$ python -q
>>> import numpy as np
>>> np.set_printoptions(suppress=True, linewidth=100)
>>> def rnd(a):
...     return np.round(a, 2) + 0
... 
>>> ang = np.deg2rad(45)
>>> arr = np.eye(7)
>>> arr[np.ix_([4, 6], [4, 6])] = [[np.cos(ang), -np.sin(ang)], [np.sin(ang), np.cos(ang)]]
>>> rnd(arr)
array([[ 1.  ,  0.  ,  0.  ,  0.  ,  0.  ,  0.  ,  0.  ],
       [ 0.  ,  1.  ,  0.  ,  0.  ,  0.  ,  0.  ,  0.  ],
       [ 0.  ,  0.  ,  1.  ,  0.  ,  0.  ,  0.  ,  0.  ],
       [ 0.  ,  0.  ,  0.  ,  1.  ,  0.  ,  0.  ,  0.  ],
       [ 0.  ,  0.  ,  0.  ,  0.  ,  0.71,  0.  , -0.71],
       [ 0.  ,  0.  ,  0.  ,  0.  ,  0.  ,  1.  ,  0.  ],
       [ 0.  ,  0.  ,  0.  ,  0.  ,  0.71,  0.  ,  0.71]])
>>> rnd(np.linalg.det(arr))
np.float64(1.0)
>>> np.allclose(arr, arr.T)
False
>>> rnd(np.linalg.matrix_power(arr, 2))
array([[ 1.,  0.,  0.,  0.,  0.,  0.,  0.],
       [ 0.,  1.,  0.,  0.,  0.,  0.,  0.],
       [ 0.,  0.,  1.,  0.,  0.,  0.,  0.],
       [ 0.,  0.,  0.,  1.,  0.,  0.,  0.],
       [ 0.,  0.,  0.,  0.,  0.,  0., -1.],
       [ 0.,  0.,  0.,  0.,  0.,  1.,  0.],
       [ 0.,  0.,  0.,  0.,  1.,  0.,  0.]])
>>> arr.inv()
Traceback (most recent call last):
  File "<python-input-10>", line 1, in <module>
    arr.inv()
    ^^^^^^^
AttributeError: 'numpy.ndarray' object has no attribute 'inv'
>>> np.allclose(arr @ arr.T, arr.T @ arr)
True
>>> rnd(np.sort(np.abs(np.linalg.eigvals(arr))))
array([1., 1., 1., 1., 1., 1., 1.])
>>> x = np.array([-3, 2, -3, 0, 3, -3, 2])
>>> y = arr @ x
>>> rnd(y)
array([-3.  ,  2.  , -3.  ,  0.  ,  0.71, -3.  ,  3.54])
>>> rnd(np.linalg.solve(arr, y))
array([-3.,  2., -3.,  0.,  3., -3.,  2.])
>>> rnd(np.linalg.solve(arr, 2 * y))
array([-6.,  4., -6.,  0.,  6., -6.,  4.])
